% ipython --no-banner

In [1]: import numpy as np

In [2]: from numpy import linalg as LA

In [3]: np.set_printoptions(precision=2, suppress=True, linewidth=140)

In [4]: out = np.array([[-7, -1, 7, -6, -5],
   ...:     [8, -3, -7, 6, -4],
   ...:     [5, -1, 7, 6, -7],
   ...:     [-1, 8, 7, 9, -4],
   ...:     [-6, 3, 8, -7, 9]])

In [5]: K = out + out.T

In [6]: print(K)
[[-14   7  12  -7 -11]
 [  7  -6  -8  14  -1]
 [ 12  -8  14  13   1]
 [ -7  14  13  18 -11]
 [-11  -1   1 -11  18]]

In [7]: ev, V = LA.eig(K)

In [8]: print(np.sort(LA.eigvals(K @ K)))
[  28.34  188.6   339.54 1066.44 1283.08]

In [9]: print(np.round(K @ V[:, 0] - ev[0] * V[:, 0], 2) + 0)
[0. 0. 0. 0. 0.]

In [10]: print(np.sort(LA.eigvals(K.T)))
[-32.66  -5.32  13.73  18.43  35.82]

In [11]: print(round(float(LA.eigvalsh(K).min()), 2))
-32.66

In [12]: print(np.all(LA.eigvalsh(K) > 0))
False

In [13]: ev, V = LA.eigh(K)

In [14]: x = np.array([3, 9, 4, 9, 0])

In [15]: print(np.round(x @ K @ x / (x @ x), 2), np.round(ev[0], 2), np.round(ev[-1], 2))
21.32 -32.66 35.82

In [16]: print((np.sign(V[:, -1].round(6)) == np.sign(V[0, -1].round(6))).astype(int))
[1 1 1 1 0]

In [17]: print(np.abs(K).sum(axis=1).max(), round(np.abs(ev).max(), 2))
63 35.82

In [18]: print(x @ K @ x)
3986

In [19]: F = np.array([[14, -6, -17, 2, 18, 3],
    ...:     [5, -8, -1, 4, 11, 14],
    ...:     [0, 0, 0, 0, 0, 0],
    ...:     [12, -1, -14, -6, 10, 4],
    ...:     [14, 7, -3, -3, -5, 15],
    ...:     [4, -3, -2, -5, 8, -3],
    ...:     [0, 0, 0, 0, 0, 0],
    ...:     [13, 4, -2, -9, 4, 3],
    ...:     [4, -3, -2, -5, 8, -3],
    ...:     [8, -6, -7, -4, 15, 3]])

In [20]: f = np.array([1, -2, 0])

In [21]: print(np.array([np.convolve(row, f, "same") for row in F]))
[[-34  -5  36  14 -33  -6]
 [-18  15   6   3  -8 -28]
 [  0   0   0   0   0   0]
 [-25 -12  22  22 -16  -8]
 [-21 -17   3   1  25 -30]
 [-11   4  -1  18 -19   6]
 [  0   0   0   0   0   0]
 [-22 -10  -5  22  -5  -6]
 [-11   4  -1  18 -19   6]
 [-22   5  10  23 -27  -6]]

In [22]: print(np.polyval(f, F[3]))
[120   3 224  48  80   8]

In [23]: print(np.convolve(F[3], f))
[ 12 -25 -12  22  22 -16  -8   0]

In [24]: print(np.correlate(F[3], F[5], "full"))
[ -36   99  -26 -113  -42  177   32  -78  -62   28   16]

In [25]: x = np.array([-8, 1, 8, -1, 6, 1])

In [26]: rhs = F @ x

In [27]: print(np.round(LA.pinv(F) @ F, 2) + 0)
[[1. 0. 0. 0. 0. 0.]
 [0. 1. 0. 0. 0. 0.]
 [0. 0. 1. 0. 0. 0.]
 [0. 0. 0. 1. 0. 0.]
 [0. 0. 0. 0. 1. 0.]
 [0. 0. 0. 0. 0. 1.]]

In [28]: try:
    ...:     LA.solve(F, rhs)
    ...: except LA.LinAlgError as e:
    ...:     print(e)
    ...: 
Last 2 dimensions of the array must be square

In [29]: rng = np.random.default_rng(540)

In [30]: rhs = rhs + 0.05 * rng.normal(size=10)

In [31]: print(rhs)
[-144.99   19.99   -0.04 -138.95 -141.04   -1.02   -0.02  -80.02   -0.86  -28.98]

In [32]: c, *_ = LA.lstsq(F, rhs)

In [33]: print(c.round())
[-8.  1.  8. -1.  6.  1.]

In [34]: T = np.stack([F, 4 * F, F[::-1]])

In [35]: print(T.sum(axis=0))
[[ 78 -36 -92   6 105  18]
 [ 29 -43  -7  15  63  67]
 [ 13   4  -2  -9   4   3]
 [ 60  -5 -70 -30  50  20]
 [ 74  32 -17 -20 -17  72]
 [ 34  -8 -13 -28  35   0]
 [ 12  -1 -14  -6  10   4]
 [ 65  20 -10 -45  20  15]
 [ 25 -23 -11 -21  51  -1]
 [ 54 -36 -52 -18  93  18]]

In [36]: print(T.shape)
(3, 10, 6)

In [37]: print(np.einsum("bij,cij->bc", T, T))
[[ 3235 12940  1162]
 [12940 51760  4648]
 [ 1162  4648  3235]]

In [38]: arr = np.loadtxt("x.csv", delimiter=",")

In [39]: print(arr)
[[-2.  1.  2. -1. -2.]
 [-5. -4.  0. -2. -4.]
 [-5. -2.  3. -3. -4.]
 [-3.  2.  4.  0. -6.]
 [ 0.  0.  0.  0.  0.]
 [ 0.  0.  0.  0.  0.]
 [-5. -4.  0. -2. -4.]
 [-7. -3.  2. -3. -6.]
 [ 0.  2.  1.  0. -5.]
 [-2.  1.  2. -1. -2.]
 [ 0.  0.  0.  0.  0.]
 [-3. -3.  1. -2. -2.]
 [-2.  1.  2. -1. -2.]
 [-1.  1.  2.  1. -4.]
 [ 2.  4.  1.  3. -2.]
 [-3. -3.  1. -2. -2.]
 [ 0.  0.  0.  0.  0.]
 [ 0.  0.  0.  0.  0.]
 [-2.  1.  2. -1. -2.]
 [-7. -3.  2. -3. -6.]
 [-2.  1.  2. -1. -2.]
 [-2.  0. -2.  3. -1.]
 [-4.  0.  1. -1. -4.]
 [-3. -2.  0.  1. -1.]
 [ 0.  2.  1.  0. -5.]
 [ 2.  3.  2.  0. -3.]
 [-3. -1.  2. -2. -7.]
 [ 0.  0.  0.  0.  0.]
 [-2. -1. -1.  0. -2.]]

In [40]: Q, r_ = LA.qr(arr)

In [41]: print(np.abs(np.diag(r_)))
[16.46  8.34  4.86  3.82  7.96]

In [42]: print(np.allclose(r_.T @ r_, arr.T @ arr))
True

In [43]: print(np.round(abs(r_[0, 0]), 2), round(LA.norm(arr[:, 0]), 2))
16.46 16.46

In [44]: print(np.round(Q @ r_, 2) + 0)
[[-2.  1.  2. -1. -2.]
 [-5. -4.  0. -2. -4.]
 [-5. -2.  3. -3. -4.]
 [-3.  2.  4.  0. -6.]
 [ 0.  0.  0.  0.  0.]
 [ 0.  0.  0.  0.  0.]
 [-5. -4.  0. -2. -4.]
 [-7. -3.  2. -3. -6.]
 [ 0.  2.  1.  0. -5.]
 [-2.  1.  2. -1. -2.]
 [ 0.  0.  0.  0.  0.]
 [-3. -3.  1. -2. -2.]
 [-2.  1.  2. -1. -2.]
 [-1.  1.  2.  1. -4.]
 [ 2.  4.  1.  3. -2.]
 [-3. -3.  1. -2. -2.]
 [ 0.  0.  0.  0.  0.]
 [ 0.  0.  0.  0.  0.]
 [-2.  1.  2. -1. -2.]
 [-7. -3.  2. -3. -6.]
 [-2.  1.  2. -1. -2.]
 [-2.  0. -2.  3. -1.]
 [-4.  0.  1. -1. -4.]
 [-3. -2.  0.  1. -1.]
 [ 0.  2.  1.  0. -5.]
 [ 2.  3.  2.  0. -3.]
 [-3. -1.  2. -2. -7.]
 [ 0.  0.  0.  0.  0.]
 [-2. -1. -1.  0. -2.]]

In [45]: print(np.round(np.trace(Q @ Q.T), 2))
5.0

In [46]: print(Q.shape, r_.shape)
(29, 5) (5, 5)

In [47]: proj = arr @ LA.solve(arr.T @ arr, arr.T)

In [48]: print(np.diag(proj))
[0.12 0.18 0.2  0.35 0.   0.   0.18 0.19 0.26 0.12 0.   0.15 0.12 0.29 0.29 0.15 0.   0.   0.12 0.19 0.12 0.53 0.22 0.32 0.26 0.22 0.28
 0.   0.15]

In [49]: out = arr + rng.integers(-2, 3, (29, 2)) @ rng.integers(-2, 3, (2, 5))

In [50]: print(out)
[[ 2.  5. -2. -5.  2.]
 [-5. -5.  2.  1. -4.]
 [-3. -2.  5.  1. -2.]
 [ 1.  6.  0. -4. -2.]
 [ 0.  1. -2. -3.  0.]
 [ 2.  2. -2. -2.  2.]
 [-7. -6.  2.  0. -6.]
 [-5. -1.  0. -5. -4.]
 [-4.  0.  1. -2. -9.]
 [-6. -3.  6.  3. -6.]
 [ 0. -2.  4.  6.  0.]
 [-3. -2. -1. -5. -2.]
 [-2.  0.  4.  2. -2.]
 [ 3.  4.  0.  0.  0.]
 [ 0.  3.  1.  2. -4.]
 [-3. -2. -1. -5. -2.]
 [ 0.  1. -2. -3.  0.]
 [-2. -1.  0. -1. -2.]
 [ 0.  1.  4.  3.  0.]
 [-7. -3.  2. -3. -6.]
 [ 6.  7. -2. -3.  6.]
 [-6. -4.  2.  7. -5.]
 [-8. -4.  5.  3. -8.]
 [-7. -4.  0. -1. -5.]
 [ 0.  1.  3.  3. -5.]
 [ 2.  2.  4.  3. -3.]
 [-3. -2.  4.  1. -7.]
 [-2. -2.  2.  2. -2.]
 [ 0.  0. -1.  1.  0.]]

In [51]: print(LA.matrix_rank(out - arr, tol=1e-8))
2

In [52]: print(out - arr)
[[ 4.  4. -4. -4.  4.]
 [ 0. -1.  2.  3.  0.]
 [ 2.  0.  2.  4.  2.]
 [ 4.  4. -4. -4.  4.]
 [ 0.  1. -2. -3.  0.]
 [ 2.  2. -2. -2.  2.]
 [-2. -2.  2.  2. -2.]
 [ 2.  2. -2. -2.  2.]
 [-4. -2.  0. -2. -4.]
 [-4. -4.  4.  4. -4.]
 [ 0. -2.  4.  6.  0.]
 [ 0.  1. -2. -3.  0.]
 [ 0. -1.  2.  3.  0.]
 [ 4.  3. -2. -1.  4.]
 [-2. -1.  0. -1. -2.]
 [ 0.  1. -2. -3.  0.]
 [ 0.  1. -2. -3.  0.]
 [-2. -1.  0. -1. -2.]
 [ 2.  0.  2.  4.  2.]
 [ 0.  0.  0.  0.  0.]
 [ 8.  6. -4. -2.  8.]
 [-4. -4.  4.  4. -4.]
 [-4. -4.  4.  4. -4.]
 [-4. -2.  0. -2. -4.]
 [ 0. -1.  2.  3.  0.]
 [ 0. -1.  2.  3.  0.]
 [ 0. -1.  2.  3.  0.]
 [-2. -2.  2.  2. -2.]
 [ 2.  1.  0.  1.  2.]]

In [53]: print(np.round(LA.svd(out - arr, compute_uv=False), 2) + 0)
[28.43 15.8   0.    0.    0.  ]

In [54]: x = np.array([2, -5, 1, -3, 2])

In [55]: rhs = arr @ x

In [56]: print(rhs)
[ -8.   8.   4. -24.   0.   0.   8.   0. -19.  -8.   0.  12.  -8. -16. -28.  12.   0.   0.  -8.   0.  -8. -17. -12.  -1. -19. -15.  -7.
   0.  -4.]

In [57]: print(LA.lstsq(arr, rhs)[0])
[ 2. -5.  1. -3.  2.]

In [58]: rhs = rhs + 0.05 * rng.normal(size=29)

In [59]: print(rhs)
[ -7.99   8.07   3.94 -24.08   0.08  -0.08   8.06  -0.01 -18.93  -8.03   0.11  12.    -8.01 -15.97 -27.99  12.05   0.02   0.01  -7.98
   0.02  -8.03 -17.01 -11.96  -1.03 -18.85 -15.07  -6.98   0.04  -3.94]

In [60]: c, *_ = LA.lstsq(arr, rhs)

In [61]: print([round(float(LA.norm(LA.solve(arr.T @ arr + lam * np.eye(5), arr.T @ rhs))), 2) for lam in (0, 1, 10, 100)])
[6.55, 6.29, 5.2, 2.89]

In [62]: print(c.round())
[ 2. -5.  1. -3.  2.]

In [63]: print(np.round(LA.norm(rhs - arr @ c), 2))
0.24
